In [1]: import numpy as np

In [2]: import numpy.linalg as la

In [3]: np.set_printoptions(suppress=True, linewidth=160)

In [4]: rnd = lambda a: np.round(a, 3) + 0

In [5]: A2 = np.array([[1.7], [-0.7], [0.5], [1.1], [0.2], [0.1], [0.1], [-0.2], [0.9]])

In [6]: cent = np.array([[0.2, 0.0, 1.2, 0.3, 0.5, -0.9, 0.3, -1.4]])

In [7]: M = A2 @ cent

In [8]: rnd(M)
Out[8]: 
array([[ 0.34,  0.  ,  2.04,  0.51,  0.85, -1.53,  0.51, -2.38],
       [-0.14,  0.  , -0.84, -0.21, -0.35,  0.63, -0.21,  0.98],
       [ 0.1 ,  0.  ,  0.6 ,  0.15,  0.25, -0.45,  0.15, -0.7 ],
       [ 0.22,  0.  ,  1.32,  0.33,  0.55, -0.99,  0.33, -1.54],
       [ 0.04,  0.  ,  0.24,  0.06,  0.1 , -0.18,  0.06, -0.28],
       [ 0.02,  0.  ,  0.12,  0.03,  0.05, -0.09,  0.03, -0.14],
       [ 0.02,  0.  ,  0.12,  0.03,  0.05, -0.09,  0.03, -0.14],
       [-0.04,  0.  , -0.24, -0.06, -0.1 ,  0.18, -0.06,  0.28],
       [ 0.18,  0.  ,  1.08,  0.27,  0.45, -0.81,  0.27, -1.26]])

In [9]: np.argsort(-la.norm(M, axis=0).round(6), kind="stable")[:3]
Out[9]: array([7, 2, 5])

In [10]: print(rnd(la.norm(M, 2) / la.norm(M)))
1.0

In [11]: la.matrix_rank(M, rtol=0.1)
Out[11]: np.int64(1)

In [12]: rnd(M[6] @ M[5])
Out[12]: np.float64(0.047)

In [13]: rnd(la.norm(M[6], 1)), rnd(la.norm(M[6], np.inf))
Out[13]: (np.float64(0.48), np.float64(0.14))

In [14]: print(rnd(la.norm(M) ** 2 / la.norm(M, 2) ** 2))
1.0

In [15]: Uu, sig, vt = la.svd(M)

In [16]: V = vt[:(sig > 1e-8).sum()]

In [17]: rng = np.random.default_rng(6456)

In [18]: x = M[6] + -1 * M[7] + rng.integers(2) * np.eye(8)[3]

In [19]: rnd(x)
Out[19]: array([ 0.06,  0.  ,  0.36,  0.09,  0.15, -0.27,  0.09, -0.42])

In [20]: la.matrix_rank(np.vstack([M, x]))
Out[20]: np.int64(1)

In [21]: rnd(np.diag(V.T @ V))
Out[21]: array([0.009, 0.   , 0.308, 0.019, 0.053, 0.173, 0.019, 0.419])

In [22]: rnd(V.T @ V)
Out[22]: 
array([[ 0.009,  0.   ,  0.051,  0.013,  0.021, -0.038,  0.013, -0.06 ],
       [ 0.   ,  0.   ,  0.   ,  0.   ,  0.   ,  0.   ,  0.   ,  0.   ],
       [ 0.051,  0.   ,  0.308,  0.077,  0.128, -0.231,  0.077, -0.359],
       [ 0.013,  0.   ,  0.077,  0.019,  0.032, -0.058,  0.019, -0.09 ],
       [ 0.021,  0.   ,  0.128,  0.032,  0.053, -0.096,  0.032, -0.15 ],
       [-0.038,  0.   , -0.231, -0.058, -0.096,  0.173, -0.058,  0.269],
       [ 0.013,  0.   ,  0.077,  0.019,  0.032, -0.058,  0.019, -0.09 ],
       [-0.06 ,  0.   , -0.359, -0.09 , -0.15 ,  0.269, -0.09 ,  0.419]])

In [23]: r = la.matrix_rank(M)

In [24]: r
Out[24]: np.int64(1)

In [25]: null = la.svd(M)[2][r:].T

In [26]: [int(la.matrix_rank(M[:i])) for i in range(1, len(M) + 1)]
Out[26]: [1, 1, 1, 1, 1, 1, 1, 1, 1]

In [27]: [int(la.matrix_rank(np.delete(M, i, axis=0))) for i in range(9)]
Out[27]: [1, 1, 1, 1, 1, 1, 1, 1, 1]

In [28]: np.allclose(M @ null, 0)
Out[28]: True

In [29]: W0 = np.loadtxt("arr.csv", delimiter=",")

In [30]: W0
Out[30]: 
array([[  0. ,  -0.9,  -0.6,  -1.7,  -0.6,   0.6,  -1. ,  -0.3,  -0.5,  -0.2],
       [  0.6,   0.3,   0. ,   0.9,  -1. ,   1.2,   1. ,  -1.8,   1.4,  -1.5],
       [ -0.6,  -0.6,  -0.3,   0.8,   0.8,   1.6,  -0.5,  -0.9,  -0.4,   1.9],
       [ -0.5,  -1.2,  -0.4,  -0.3,  -0.9,   0.3,   0.7,   0.3,  -1.6,   0.9],
       [ -1.3,  -0.4,   0. ,  -0.1,   0.1,  -0.2,  -0.9,   1.6,  -0.6,  -1.2],
       [ -0.3,   0.7,  -0.3,  -0.3,  -0.1,  -0.2,  -1. ,   1.3,  -0.9,   1.2],
       [  0.4,  -0.1,  -1.1,  -0.3,   0. ,   1.4,  -0.7,   1.5,   1.6,  -1.7],
       [ -0.1,   0. ,   1. ,  -1. ,  -0.7,   0.1,   0.1,   1.2,   1.7,   0.8],
       [ -0.3,  -1. ,  -0.2,   0.6,   1.5,   0.7,   0.2,  -1. ,  -2.4,   0.5],
       [  1. ,  -0.1,  -1.5,  -1.9,  -1.6,  -0.6,   0.2,   0.2,   0.2,   0.5],
       [ -1.8,   0. ,   0. ,   1.1,   0.2,   1. ,  -1. ,  -0.3,  -0.2,  -0.8],
       [  0.9,  -0.4,  -0.1,   0.2,  -1.4,   1.7,   0.1,  -0.9,   0.5,   0.1],
       [ -2.4,  -0.4,  -0.2,  -0.3,   0.5,  -0.6,   1.1,   0.5,   1.4,  -0.9],
       [  0.6,  -0.5,   0.6,   0.2,   0.3,  -1.3,   2.1,   0.7,  -0.5,  -0.4],
       [  1.1,   2.9,  -0.8,  -1.2,  -0.4,   0.4,   1.1,   0.7,  -2.1,   1.2],
       [ -1.4,  -1. ,  -0.5,  -1.4,   1.4,  -0.6,   0.8,  -0.7,   0.3,  -0.6],
       [  0.4,  -2.4,  -1.1,   1.7,   2. ,  -0.8,   0.5,  -1. ,   0.1,  -1.7],
       [  0.4,   0.6,   0.4,  -1. ,  -0.6,  -1.3,   0. ,   0.3,  -0.6,   0.1],
       [  1. ,   0.2,  -0.4,   1.6,   2.1,   1. ,   0.1,   0.5,   1.3,  -0.3],
       [  0.9,   0.3,  -1. ,   1.1,   0. ,  -0.9,   1.7,  -0.8,   0.5,   1.5],
       [  0. ,   0.7,   0.6,  -0.6,  -0.2,   0.6,   0.5,   0.5,   0.3,  -2. ],
       [ -0.6,  -0.4,   1. ,  -1.3,  -0.2,  -0.7,   0.4,   2.4,   1.3,   0.6],
       [ -0.7,   0.2,   0.1,   0. ,   0.2,  -0.7,  -0.4,  -0.9,  -0.3,  -1.3],
       [  0.5,  -0.4,   0.6,   0.7,   0.6,  -0.2,   0.4,   0.2,  -0.2,  -0.2],
       [ -0.7,   1.5,   0.8,   0.3,   1.7,  -0.7,  -0.3,  -0.1,  -0.2,  -0.1],
       [  0.6,  -0.3,   1.1,   2. ,   1.5,   0.2,  -1.5,   1.3,  -0.7,  -0.9],
       [ -0.7,  -0.1,  -0.1,  -0.7,   0.5,   1.4,  -1. ,   1. ,  -1. ,  -0.9],
       [ -0.6,   0.4,   1. ,  -0.1,  -0.8,   0.2,   0.5,   1. ,  -0.7,   0.2],
       [  1.6,  -1.1,  -0.6,  -1.3,  -2.5,  -0.3,  -0.4,   0.4,  -0.7,  -1. ],
       [ -2.1,  -0.1,  -0.2,  -1.3,   0.6,  -2.1,   2. ,  -1.6,   0.1,   0.5],
       [ -1.6,  -1. ,   0.1,   0.3,   0.2,   0.4,  -2. ,   2.6,  -0.3,  -0.8],
       [  0.2,  -0.3,  -0.7,   0.4,  -0.3,  -1.1,  -0.9,  -0.9,  -0.9,   0.5],
       [  0.1,   0.3,  -0.2,   1.9,  -1. ,   1. ,   0.2,   0.8,   1. ,   0.1],
       [ -0.7,  -0.1,  -0.4,  -2.9,   0.4,  -0.5,  -1.3,  -0.2,   1. ,  -0.7],
       [  0.3,   0. ,   0.5,   0.4,  -0.7,   0.4,  -0.3,  -1.3,   0.9,   1.1],
       [  0. ,   0.8,   1.5,   1.3,  -0.2,  -1.8,   2.2,   2. ,  -1.6,   1. ],
       [  0.7,   0.6,  -0.1,  -1.7,   0.4,  -0.5,  -0.5,   0. ,  -1.6,  -1. ],
       [ -0.7,  -1.3,  -1.9,   0. ,  -0.4,  -0.7,   0.3,  -0.4,   0.3,   0.3],
       [  0. ,  -1. ,   0.2,   0.4,   0.4,   0.5,  -0.4,  -0.4,   1.3,   0.8],
       [ -2.3,   1. ,  -1.4,  -0.8,   0. ,   0.1,   1.3,  -0.8,  -0.8,   0.1],
       [  9. , -10. ,  16. ,   3. , -11. ,  11. ,  10. ,  11. ,  -5. , -10. ],
       [  0.9,   1.8,  -0.6,  -0.4,   1.8,   0. ,   0.2,  -0.5,   1.6,  -0.7],
       [  0.3,  -1.4,  -1.6,   0.1,   0.3,   0.7,  -0.3,   0.2,   0.3,  -0.3],
       [ -0.5,   1.4,  -0.7,   1. ,  -0.3,  -1.8,  -0.4,  -0.4,  -2. ,  -0.2]])

In [31]: # row 40 dominates

In [32]: lab = W0[:, 4] > np.median(W0[:, 4])

In [33]: r0 = W0[lab].mean(axis=0) - W0[~lab].mean(axis=0)

In [34]: ((W0 - W0.mean(axis=0)) @ r0 > 0).astype(int)
Out[34]: array([1, 0, 1, 0, 1, 1, 1, 0, 1, 0, 1, 0, 1, 0, 0, 1, 1, 0, 1, 1, 0, 0, 1, 1, 1, 1, 1, 0, 0, 1, 1, 1, 0, 1, 1, 0, 1, 1, 1, 1, 0, 1, 1, 1])

In [35]: lab.astype(int)
Out[35]: array([0, 0, 1, 0, 1, 0, 0, 0, 1, 0, 1, 0, 1, 1, 0, 1, 1, 0, 1, 0, 0, 0, 1, 1, 1, 1, 1, 0, 0, 1, 1, 0, 0, 1, 0, 0, 1, 0, 1, 0, 0, 1, 1, 0])
